$ python -q
>>> import numpy as np
>>> from numpy import linalg as LA
>>> np.set_printoptions(suppress=True, linewidth=120)
>>> feats = np.maximum(np.array([[3, -7, 2, -7],
...     [-5, 9, 1, 9],
...     [5, 2, -7, -8],
...     [-8, 9, 1, -7],
...     [-9, -5, 7, -2],
...     [-3, 5, 0, 3],
...     [-1, 5, -7, -7],
...     [-6, -6, 5, -3],
...     [-8, -9, 7, -6],
...     [-9, -2, 5, 2],
...     [-6, -7, -4, 9],
...     [3, -5, -9, 8],
...     [8, 3, 6, -2],
...     [-7, 0, 9, -2],
...     [9, 9, 1, 3],
...     [-2, -8, 5, 1],
...     [-1, -6, -4, 3]]) @ np.array([[7, -6, 3, 4, -7, 6, -4, -9, -4, -8, -9],
...     [8, -8, 1, -1, 8, -2, -4, 8, 5, -7, -6],
...     [-3, -7, -6, 7, -6, 4, 4, -8, -8, 5, 1],
...     [8, -2, -6, 4, -3, 8, -2, -3, -9, -8, 8]]) + np.array([2, 2, 0, 1, 2, 1, 0, 0, 1, 2, 0]), 0)
>>> print(feats)
[[  0  40  32   6   0   0  38   0   1  93   0]
 [108   0   0  15  76  29   0  82   0   0  64]
 [ 10  21 107   0  49   0   0  51 119   0   0]
 [  0   0  21   0 145   0  14 157 133  64   0]
 [  0  51   0  11   0   0  88   0   0 160 102]
 [ 45   0   0   0  54   0   0  58  11   0  21]
 [  0  31  86   0 112   0   0 126 149   0   0]
 [  0  57   0   6   0   0  74   0   0 141  71]
 [  0  85   0   3   0   0 108   0   0 212  85]
 [  0  33   0  10  13   0  60  19   0  97 114]
 [  0 104   0   0   0  35  18   3   0   7 164]
 [ 74  71  10   0   0  57   0   0   0   0  58]
 [ 48   0   3  64   0  51   0   0   0   0   0]
 [  0   0   0  28   3   0  68   0   0 119  56]
 [158   0  12  47   0  65   0   0   0   0   0]
 [  0  41   0  40   0  33  58   0   0  91  79]
 [  0  78   0   0   0  15   6   0   0   8  65]]
>>> O, V = LA.qr(feats[:, :7])[0], LA.qr(feats[:, 7:])[0]
>>> sigma = LA.svd(O.T @ V, compute_uv=False)
>>> print(sigma.round(3))
[1.    0.998 0.93  0.758]
>>> other = np.c_[feats[:, :4] @ np.array([[1, 2, 0, 0], [3, 3, 2, 2], [2, 2, 0, 3], [0, 2, 1, 1]]), np.array([2, 5, 4, 2, 3, 1, 3, 3, 0, 5, 5, 4, 3, 4, 3, 0, 3])]
>>> print(other)
[[184 196  86 182   2]
 [108 246  15  15   5]
 [287 297  42 363   4]
 [ 42  42   0  63   2]
 [153 175 113 113   3]
 [ 45  90   0   0   1]
 [265 265  62 320   3]
 [171 183 120 120   3]
 [255 261 173 173   0]
 [ 99 119  76  76   5]
 [312 312 208 208   5]
 [307 381 142 172   4]
 [ 54 230  64  73   3]
 [  0  56  28  28   4]
 [182 434  47  83   3]
 [123 203 122 122   0]
 [234 234 156 156   3]]
>>> print(np.round(LA.lstsq(feats, other[:, 0])[0], 3) + 0)
[1. 3. 2. 0. 0. 0. 0. 0. 0. 0. 0.]
>>> print(np.round(LA.norm(LA.qr(feats)[0].T @ other, axis=0) ** 2 / ((other ** 2).sum(axis=0) + 1e-12), 3))
[1.    1.    1.    1.    0.915]
>>> arr = np.load("dump.npy")
>>> print(arr)
[[0 0 0 0 0 2 0 0]
 [0 0 2 0 0 0 0 0]
 [1 0 0 0 0 0 0 0]
 [0 3 0 0 0 0 0 0]
 [0 0 0 0 0 0 2 0]
 [0 0 0 0 1 0 0 0]
 [0 0 0 0 0 0 0 3]
 [0 0 0 1 0 0 0 0]]
>>> ang = np.radians(60)
>>> Rm = np.eye(8)
>>> Rm[3, 3] = Rm[6, 6] = np.cos(ang)
>>> Rm[3, 6], Rm[6, 3] = -np.sin(ang), np.sin(ang)
>>> print(Rm.round(3))
[[ 1.     0.     0.     0.     0.     0.     0.     0.   ]
 [ 0.     1.     0.     0.     0.     0.     0.     0.   ]
 [ 0.     0.     1.     0.     0.     0.     0.     0.   ]
 [ 0.     0.     0.     0.5    0.     0.    -0.866  0.   ]
 [ 0.     0.     0.     0.     1.     0.     0.     0.   ]
 [ 0.     0.     0.     0.     0.     1.     0.     0.   ]
 [ 0.     0.     0.     0.866  0.     0.     0.5    0.   ]
 [ 0.     0.     0.     0.     0.     0.     0.     1.   ]]
>>> other = arr @ Rm.T
>>> print(np.round(LA.svd(arr, compute_uv=False), 3), np.round(LA.svd(other, compute_uv=False), 3))
[3. 3. 2. 2. 2. 1. 1. 1.] [3. 3. 2. 2. 2. 1. 1. 1.]
>>> print(np.allclose(arr @ arr.T, other @ other.T))
True
>>> m1 = np.load("out5.npy")
>>> print(m1)
[[ 0.198 -0.4    0.061 -0.398 -0.255]
 [ 2.398 -0.292 -1.306  0.194 -1.322]
 [-1.227 -0.012  0.498 -0.277  0.325]
 [-1.483  0.264  1.632 -0.077  0.496]
 [ 0.602  0.315 -0.155  0.023 -0.231]
 [-3.962  0.366  2.217 -0.019  2.549]
 [-1.449  0.263  0.138 -0.12   0.916]
 [ 0.054  0.215 -0.091 -0.13  -0.238]
 [-4.264  0.109  2.103  0.021  2.078]
 [-2.947 -0.039  1.354 -0.446  1.333]
 [ 0.04   0.047 -0.01   0.245 -0.036]
 [ 1.478  0.623 -0.707  0.284 -0.913]
 [-1.305 -0.304  0.469  0.197  0.684]
 [-3.154  0.276  1.639 -0.176  1.419]
 [ 0.362  0.19  -0.042  0.322 -0.231]
 [-0.435 -0.289  0.032  0.072  0.438]
 [ 6.466  0.497 -3.065  0.4   -3.67 ]
 [ 0.414  0.224 -0.091  0.233 -0.335]
 [ 0.633  0.174 -0.972 -0.224 -0.497]
 [ 1.494  0.399 -0.349  0.178 -0.305]
 [ 0.629 -0.196 -0.416 -0.496 -0.001]
 [-1.22  -0.08   0.482  0.252  0.598]
 [-0.441 -0.003  0.7   -0.23   0.412]
 [-0.528 -0.032  0.003  0.184  0.068]
 [-0.194  0.284  0.141 -0.002 -0.347]
 [ 0.846 -0.458 -0.085  0.395 -0.305]
 [-2.35  -0.134  1.171  0.306  1.118]
 [ 1.078 -0.31  -0.416 -0.156 -0.395]
 [ 0.768 -0.324 -0.372  0.615 -0.423]
 [-2.866  0.196  1.461 -0.334  1.45 ]
 [-1.902 -0.106  0.487  0.253  0.401]
 [-0.324 -0.034  0.133  0.472  0.172]]
>>> x = np.array([1, 4, 9, 2, 3])
>>> h1 = np.maximum(m1 @ x, 0)
>>> print(np.round(np.tanh(m1 @ x), 3))
[-0.984 -1.     0.999  1.    -0.178  1.     0.998 -0.706  1.     1.     0.478 -1.     0.999  1.     0.601  0.154 -1.
 -0.048 -1.    -0.544 -1.     1.     1.    -0.057  0.823 -0.954  1.    -1.    -0.999  1.     0.999  0.976]
>>> x = np.array([-2, 3, -8, 2, -3, 6, 0, -2])
>>> rhs = arr @ x
>>> print(rhs)
[ 12 -16  -2   9   0  -3  -6   2]
>>> print(np.round(LA.solve(arr, rhs + arr[:, 4]), 3))
[-2.  3. -8.  2. -2.  6.  0. -2.]
>>> print(np.round(LA.solve(arr.T, arr[5]), 3))
[0. 0. 0. 0. 0. 1. 0. 0.]
>>> print(np.round(LA.solve(arr, arr[:, 5]), 3))
[0. 0. 0. 0. 0. 1. 0. 0.]
>>> print(np.round(LA.solve(arr, rhs), 3))
[-2.  3. -8.  2. -3.  6.  0. -2.]
>>> print(np.round(LA.solve(arr, -2 * rhs), 3))
[  4.  -6.  16.  -4.   6. -12.   0.   4.]
>>> Ac = (m1 - m1.mean(axis=0)) / m1.std(axis=0)
>>> print(np.round(Ac.std(axis=0), 3))
[1. 1. 1. 1. 1.]
>>> beta = LA.lstsq(np.delete(Ac, 2, axis=1), Ac[:, 2])[0]
>>> print(np.round(1 - np.var(Ac[:, 2] - np.delete(Ac, 2, axis=1) @ beta), 3))
0.927
>>> x = np.array([2, 7, -9, -4, -6])
>>> rhs = m1 @ x
>>> print(np.round(LA.lstsq(m1, rhs)[0], 3))
[ 2.  7. -9. -4. -6.]
>>> print(np.round(LA.solve(m1.T @ m1, m1.T @ rhs), 3))
[ 2.  7. -9. -4. -6.]
>>> rng = np.random.default_rng(97)
>>> rhs = rhs + 0.02 * rng.normal(size=32)
>>> print(rhs.round(3))
[  0.164  21.685  -7.871 -18.494   6.073 -40.551  -7.325   4.353 -39.224 -24.594  -0.243  18.013 -13.862 -26.972
   2.536  -6.082  64.417   4.291  15.105  10.041   5.61  -11.923  -8.729  -2.432   2.378  -0.514 -24.122   6.734
   2.658 -24.891 -12.344  -5.038]
>>> beta, *_ = LA.lstsq(m1, rhs)
>>> print(beta.round(3))
[ 2.007  6.986 -9.008 -4.003 -5.984]
>>> print(beta.round())
[ 2.  7. -9. -4. -6.]
>>> print(np.round(m1.T @ (rhs - m1 @ beta), 3) + 0)
[0. 0. 0. 0. 0.]
>>> print([round(float(LA.norm(LA.solve(m1.T @ m1 + lam * np.eye(5), m1.T @ rhs))), 2) for lam in (0, 1, 10, 100)])
[13.63, 10.72, 7.54, 5.15]
>>> basis = m1[[30, 2]].astype(float)
>>> for _ in range(3):
...     z = LA.norm(m1[:, None] - basis, axis=-1).argmin(axis=1)
...     basis = np.array([m1[z == j].mean(axis=0) for j in range(2)])
... 
>>> print(z)
[1 1 1 0 1 0 0 1 0 0 1 1 0 0 1 1 1 1 1 1 1 1 1 1 1 1 0 1 1 0 0 1]
>>> print(np.round(basis[1] - basis[0], 3))
[ 3.163 -0.065 -1.541  0.128 -1.585]
>>> print(basis.round(3))
[[-2.568  0.089  1.267 -0.04   1.244]
 [ 0.595  0.024 -0.274  0.089 -0.34 ]]
>>> print(np.bincount(z))
[10 22]
>>> mat = np.load("w.npy")
>>> print(mat)
[[ 2 -1  2 -1]
 [ 5  3  5  3]
 [ 2 -1  2 -1]
 [ 5  3  5  3]]
>>> z = rng.permutation(4)
>>> print(z)
[3 2 1 0]
>>> other = mat[z][:, z]
>>> print(np.diag(other))
[3 2 3 2]
>>> print(round(float(LA.det(other)), 3), round(float(LA.det(mat[z])), 3))
0.0 0.0
>>> print(other)
[[ 3  5  3  5]
 [-1  2 -1  2]
 [ 3  5  3  5]
 [-1  2 -1  2]]
>>> f = np.array([4, 2, 0])
>>> print(np.polyval(f, mat[3]))
[110  42 110  42]
>>> print(np.cross(mat[3, :3], mat[0, :3]))
[ 11   0 -11]
>>> Uu, sigma, VT = LA.svd(mat)
>>> V = VT[:(sigma > 1e-8).sum()]
>>> x = mat[1] + 4 * mat[3] + rng.integers(2) * np.eye(4)[2]
>>> print(x)
[25. 15. 26. 15.]
>>> print(LA.matrix_rank(np.vstack([mat, x])))
3
>>> print(round(float(LA.norm(x - V.T @ V @ x)), 3))
0.707
>>> print(np.round(np.diag(V.T @ V), 3))
[0.5 0.5 0.5 0.5]
>>> print(np.round(V.T @ V, 3) + 0)
[[0.5 0.  0.5 0. ]
 [0.  0.5 0.  0.5]
 [0.5 0.  0.5 0. ]
 [0.  0.5 0.  0.5]]
>>> Uu, sigma, VT = LA.svd(mat)
>>> print(sigma.round(3) + 0)
[11.933  3.687  0.     0.   ]
>>> other = Uu[:, :2] @ np.diag(sigma[:2]) @ VT[:2]
>>> print(round(float(LA.norm(mat - other, 2)), 3), np.round(sigma[2], 3))
0.0 0.0
>>> print(round(float(LA.norm(mat - other) / LA.norm(mat)), 3))
0.0
>>> data = np.eye(11, dtype=int)[rng.permutation(11)] * np.array([5, 5, 5, 3, 1, 4, 3, 5, 3, 3, 4])
>>> print(data)
[[0 0 0 0 0 0 3 0 0 0 0]
 [5 0 0 0 0 0 0 0 0 0 0]
 [0 5 0 0 0 0 0 0 0 0 0]
 [0 0 0 0 0 4 0 0 0 0 0]
 [0 0 0 0 0 0 0 0 0 3 0]
 [0 0 0 0 0 0 0 0 3 0 0]
 [0 0 5 0 0 0 0 0 0 0 0]
 [0 0 0 0 0 0 0 0 0 0 4]
 [0 0 0 0 1 0 0 0 0 0 0]
 [0 0 0 0 0 0 0 5 0 0 0]
 [0 0 0 3 0 0 0 0 0 0 0]]
>>> other = data + rng.integers(-2, 3, (11, 10)) @ rng.integers(-2, 3, (10, 11))
>>> print(other)
[[  3   2   1  -4  -3  -5  -4  -3  -6  -8   0]
 [  0   6  -5  -2  11 -10   3  -6  -9  -3 -10]
 [ 10   5   7   2  -7  -5  -5   2  15   6   2]
 [  4  -1   0   4   7   6  -3   6   3   2   7]
 [  6  -8  -1  10   5  11  -7   4   8  13   3]
 [ -5   0 -10   2  13   1   3  -5  -9  -1  -9]
 [ 16   4   5  -9  14  -2 -13  -2   2   4   7]
 [  4  -6   6   1 -11   5  -5   3  15   0   8]
 [ -7   7   5  -5   8 -11  -7  -6   0   4  -2]
 [ 17  -5   0  -4  -5   4  -4   3   7  -1   4]
 [  1  -1   3   6  -2   1  -5  -5   7  13  -8]]
>>> print(np.abs(other - data).sum(axis=1))
[42 70 61 39 73 61 73 60 61 53 49]
>>> print(np.round(LA.svd(other - data, compute_uv=False), 3) + 0)
[48.584 32.372 26.798 24.077 15.879 10.268  7.983  5.923  2.263  0.545  0.   ]
